$ python3 -q
>>> import numpy as np
>>> import numpy.linalg as la
>>> np.set_printoptions(precision=2, suppress=True, linewidth=120, legacy="1.25")
>>> E = np.load("mat.npy")
>>> print(E)
[[ 0  0  0  0]
 [ 0 -2  0  0]
 [ 0  0  0  0]
 [-5  0  0  0]]
>>> print(la.eigvals(E))
[ 0.  0. -2.  0.]
>>> print(np.poly(E))
[1. 2. 0. 0. 0.]
>>> print(round(la.det(E.T), 2))
0.0
>>> print(np.kron(np.eye(2, dtype=int), E))
[[ 0  0  0  0  0  0  0  0]
 [ 0 -2  0  0  0  0  0  0]
 [ 0  0  0  0  0  0  0  0]
 [-5  0  0  0  0  0  0  0]
 [ 0  0  0  0  0  0  0  0]
 [ 0  0  0  0  0 -2  0  0]
 [ 0  0  0  0  0  0  0  0]
 [ 0  0  0  0 -5  0  0  0]]
>>> print(round(float(la.eigvals(E).sum().real), 2))
-2.0
>>> print(np.round(np.trace(la.pinv(E) @ E), 2))
2.0
>>> print(np.allclose(E[:-1].T @ la.lstsq(E[:-1].T, E[-1])[0], E[-1]))
False
>>> print(la.lstsq(E[:-1].T, E[-1])[2])
1
>>> print((la.matrix_power((E != 0) + (E.T != 0) + np.eye(4), 4) > 0).astype(int))
[[1 0 0 1]
 [0 1 0 0]
 [0 0 1 0]
 [1 0 0 1]]
>>> W0 = np.load("a.npy")
>>> print(W0)
[[0. 1. 1. 1. 1. 1. 1.]
 [1. 0. 1. 1. 1. 1. 1.]
 [1. 1. 0. 1. 1. 1. 1.]
 [1. 1. 1. 0. 1. 1. 1.]
 [1. 1. 1. 1. 0. 1. 1.]
 [1. 1. 1. 1. 1. 0. 1.]
 [1. 1. 1. 1. 1. 1. 0.]]
>>> # symmetric, so the eigenvalues are real
>>> t3 = np.stack([W0, -1 * W0, W0[::-1]])
>>> print((t3 @ W0.T).shape)
(3, 7, 7)
>>> print(la.norm(t3, axis=(1, 2)))
[6.48 6.48 6.48]
>>> print(la.matrix_rank(t3.reshape(3, -1)))
2
>>> print(la.matrix_rank(t3))
[7 7 7]
